$ python3 -q
>>> import numpy as np
>>> from numpy import linalg as LA
>>> np.set_printoptions(precision=2, suppress=True, linewidth=160)
>>> mat = np.load("m.npy")
>>> mat
array([[0.17, 0.33, 0.  , 0.17, 0.33],
       [0.08, 0.33, 0.25, 0.17, 0.17],
       [0.  , 0.22, 0.44, 0.  , 0.33],
       [0.23, 0.15, 0.08, 0.31, 0.23],
       [0.  , 0.  , 0.22, 0.33, 0.44]])
>>> B = LA.inv(mat)
>>> np.allclose(B, mat.T)
False
>>> round(float(LA.cond(mat)), 2)
11.31
>>> (np.abs(B) > 1e-9).astype(int)
array([[1, 1, 1, 1, 1],
       [1, 1, 1, 1, 1],
       [1, 1, 1, 1, 1],
       [1, 1, 1, 1, 1],
       [1, 1, 1, 1, 1]])
>>> np.round(mat @ B, 2) + 0
array([[1., 0., 0., 0., 0.],
       [0., 1., 0., 0., 0.],
       [0., 0., 1., 0., 0.],
       [0., 0., 0., 1., 0.],
       [0., 0., 0., 0., 1.]])
>>> np.round(LA.inv(B), 2) + 0
array([[0.17, 0.33, 0.  , 0.17, 0.33],
       [0.08, 0.33, 0.25, 0.17, 0.17],
       [0.  , 0.22, 0.44, 0.  , 0.33],
       [0.23, 0.15, 0.08, 0.31, 0.23],
       [0.  , 0.  , 0.22, 0.33, 0.44]])
>>> round(LA.slogdet(mat)[0], 2)
np.float64(1.0)
>>> P = np.triu(np.array([[2, -1, 2, -2, -1],
...     [-3, 0, -3, -2, 0],
...     [2, 0, -3, -2, 1],
...     [-1, 2, 2, -3, -3],
...     [0, -1, -1, 2, -1]]), 1) + np.eye(5)
>>> B = P @ mat @ LA.inv(P)
>>> np.round(np.trace(B), 2), round(float(np.trace(mat)), 2)
(np.float64(1.7), 1.7)
>>> m1 = np.array([[-0.2, -0.9, 0.0, -0.9, -1.4],
...     [0.3, -0.7, -0.5, 0.0, -0.1],
...     [1.4, 0.6, 1.0, 0.7, 0.7],
...     [-0.2, -0.4, -1.1, 1.1, 1.2],
...     [1.5, -0.4, 0.7, 0.5, -0.2],
...     [0.2, 1.4, -2.0, 0.5, -0.7]])
>>> rng = np.random.default_rng(9803)
>>> m1[3] = m1[1] + 0.05 * rng.normal(size=5)
>>> m1
array([[-0.2 , -0.9 ,  0.  , -0.9 , -1.4 ],
       [ 0.3 , -0.7 , -0.5 ,  0.  , -0.1 ],
       [ 1.4 ,  0.6 ,  1.  ,  0.7 ,  0.7 ],
       [ 0.25, -0.7 , -0.5 ,  0.03, -0.04],
       [ 1.5 , -0.4 ,  0.7 ,  0.5 , -0.2 ],
       [ 0.2 ,  1.4 , -2.  ,  0.5 , -0.7 ]])
>>> vec = np.array([1, 2, 2, 1, 2])
>>> rhs = m1 @ vec
>>> LA.lstsq(m1, rhs)[0]
array([1., 2., 2., 1., 2.])
>>> LA.solve(m1.T @ m1, m1.T @ rhs)
array([1., 2., 2., 1., 2.])
>>> np.round(LA.pinv(m1) @ m1, 2) + 0
array([[1., 0., 0., 0., 0.],
       [0., 1., 0., 0., 0.],
       [0., 0., 1., 0., 0.],
       [0., 0., 0., 1., 0.],
       [0., 0., 0., 0., 1.]])
>>> rhs = rhs + 0.3 * rng.normal(size=6)
>>> rhs
array([-5.59, -2.8 ,  6.51, -1.58,  2.48, -2.04])
>>> coef, *_ = LA.lstsq(m1, rhs)
>>> np.round(LA.norm(rhs - m1 @ coef), 2)
np.float64(0.75)
>>> [round(float(LA.norm(LA.solve(m1.T @ m1 + lam * np.eye(5), m1.T @ rhs))), 2) for lam in (0, 1, 10, 100)]
[4.01, 3.15, 1.5, 0.25]
>>> coef.round()
array([0., 2., 2., 3., 1.])
>>> coef
array([0.36, 1.56, 2.31, 2.52, 1.35])
>>> B = np.c_[m1[:, :2] @ np.array([[-1, -1], [3, -2]]), np.array([1, 5, 5, 5, 2, 4])]
>>> B
array([[-2.5 ,  2.  ,  1.  ],
       [-2.4 ,  1.1 ,  5.  ],
       [ 0.4 , -2.6 ,  5.  ],
       [-2.34,  1.14,  5.  ],
       [-2.7 , -0.7 ,  2.  ],
       [ 4.  , -3.  ,  4.  ]])
>>> LA.matrix_rank(np.c_[m1, B])
np.int64(6)
>>> LA.norm(m1, axis=1).argmax()
np.int64(5)
>>> round(LA.norm(m1, 1), 2), round(LA.norm(m1, np.inf), 2)
(np.float64(4.7), np.float64(4.8))
>>> round(float(LA.norm(m1[2], 1)), 2), round(float(LA.norm(m1[2], np.inf)), 2)
(4.4, 1.4)
>>> round(float(LA.norm(m1, "nuc")), 2)
8.52
>>> LA.norm(m1, axis=1)
array([1.9 , 0.92, 2.07, 0.89, 1.79, 2.6 ])
>>> round(m1[2] @ m1[5], 2)
np.float64(-1.02)
>>> np.round(LA.norm(m1[2] - m1[5]), 2)
np.float64(3.62)
